>>> import numpy as np
>>> np.set_printoptions(precision=2, suppress=True, linewidth=160)
>>> def tidy(a):
...     return np.round(a, 2) + 0
... 
>>> F = np.load("data.npy")
>>> print(F)
[[ 0 -1  0]
 [ 0  0 -2]
 [-3  0  0]]
>>> O, R = np.linalg.qr(F)
>>> print(R)
[[-3.  0.  0.]
 [ 0. -1.  0.]
 [ 0.  0. -2.]]
>>> print(O @ R)
[[ 0. -1.  0.]
 [ 0.  0. -2.]
 [-3.  0.  0.]]
>>> print(abs(R[0, 0]), tidy(np.linalg.norm(F[:, 0])))
3.0 3.0
>>> print(np.trace(O @ O.T))
3.0
>>> print(O.T @ O)
[[1. 0. 0.]
 [0. 1. 0.]
 [0. 0. 1.]]
>>> print(O.shape, R.shape)
(3, 3) (3, 3)
>>> W0 = np.loadtxt("a.csv", delimiter=",")
>>> print(W0)
[[ 2.  0.  0.  0.  0.  0.  0.  0.  0.]
 [ 0.  2.  0.  0.  0.  0.  0.  0.  0.]
 [ 0.  0.  1.  0.  0.  0.  0.  0.  0.]
 [ 0.  0.  0. -1.  0.  0.  0.  0.  0.]
 [ 0.  0.  0.  0.  2.  0.  0.  0.  0.]
 [ 0.  0.  0.  0.  0. -2.  0.  0.  0.]
 [ 0.  0.  0.  0.  0.  0. -3.  0.  0.]
 [ 0.  0.  0.  0.  0.  0.  0. -3.  0.]
 [ 0.  0.  0.  0.  0.  0.  0.  0.  3.]]
>>> print(np.all(np.linalg.eigvalsh(W0) > 0))
False
>>> print([round(float(np.linalg.det(W0[:i, :i])), 2) + 0 for i in range(1, 10)])
[2.0, 4.0, 4.0, -4.0, -8.0, 16.0, -48.0, 144.0, 432.0]
>>> try:
...     np.linalg.cholesky(W0)
... except np.linalg.LinAlgError as e:
...     print("failed:", e)
... 
failed: Matrix is not positive definite
>>> r0 = np.array([3, 3, 3])
>>> other = F + np.outer(r0, np.eye(3)[0])
>>> print(tidy(np.linalg.det(other) / np.linalg.det(F)), tidy(1 + np.linalg.solve(F, r0)[0]))
0.0 0.0
>>> K = np.loadtxt("dump.csv", delimiter=",")
>>> print(tidy(K))
[[ 0.54 -0.46 -0.28 -0.46 -0.46]
 [-0.46  0.54 -0.28 -0.46 -0.46]
 [-0.28 -0.28  0.83 -0.28 -0.28]
 [-0.46 -0.46 -0.28  0.54 -0.46]
 [-0.46 -0.46 -0.28 -0.46  0.54]]
>>> O, R = np.linalg.qr(W0)
>>> print(abs(R[0, 0]), tidy(np.linalg.norm(W0[:, 0])))
2.0 2.0
>>> print(O)
[[ 1.  0.  0.  0.  0.  0.  0.  0.  0.]
 [-0.  1.  0.  0.  0.  0.  0.  0.  0.]
 [-0. -0.  1.  0.  0.  0.  0.  0.  0.]
 [-0. -0. -0.  1.  0.  0.  0.  0.  0.]
 [-0. -0. -0. -0.  1.  0.  0.  0.  0.]
 [-0. -0. -0. -0. -0.  1.  0.  0.  0.]
 [-0. -0. -0. -0. -0. -0.  1.  0.  0.]
 [-0. -0. -0. -0. -0. -0. -0.  1.  0.]
 [-0. -0. -0. -0. -0. -0. -0. -0.  1.]]
>>> print(O @ R)
[[ 2.  0.  0.  0.  0.  0.  0.  0.  0.]
 [ 0.  2.  0.  0.  0.  0.  0.  0.  0.]
 [ 0.  0.  1.  0.  0.  0.  0.  0.  0.]
 [ 0.  0.  0. -1.  0.  0.  0.  0.  0.]
 [ 0.  0.  0.  0.  2.  0.  0.  0.  0.]
 [ 0.  0.  0.  0.  0. -2.  0.  0.  0.]
 [ 0.  0.  0.  0.  0.  0. -3.  0.  0.]
 [ 0.  0.  0.  0.  0.  0.  0. -3.  0.]
 [ 0.  0.  0.  0.  0.  0.  0.  0.  3.]]
>>> print(np.trace(O @ O.T))
9.0
>>> print(R)
[[ 2.  0.  0.  0.  0.  0.  0.  0.  0.]
 [ 0.  2.  0.  0.  0.  0.  0.  0.  0.]
 [ 0.  0.  1.  0.  0.  0.  0.  0.  0.]
 [ 0.  0.  0. -1.  0.  0.  0.  0.  0.]
 [ 0.  0.  0.  0.  2.  0.  0.  0.  0.]
 [ 0.  0.  0.  0.  0. -2.  0.  0.  0.]
 [ 0.  0.  0.  0.  0.  0. -3.  0.  0.]
 [ 0.  0.  0.  0.  0.  0.  0. -3.  0.]
 [ 0.  0.  0.  0.  0.  0.  0.  0.  3.]]
>>> print(O.shape, R.shape)
(9, 9) (9, 9)
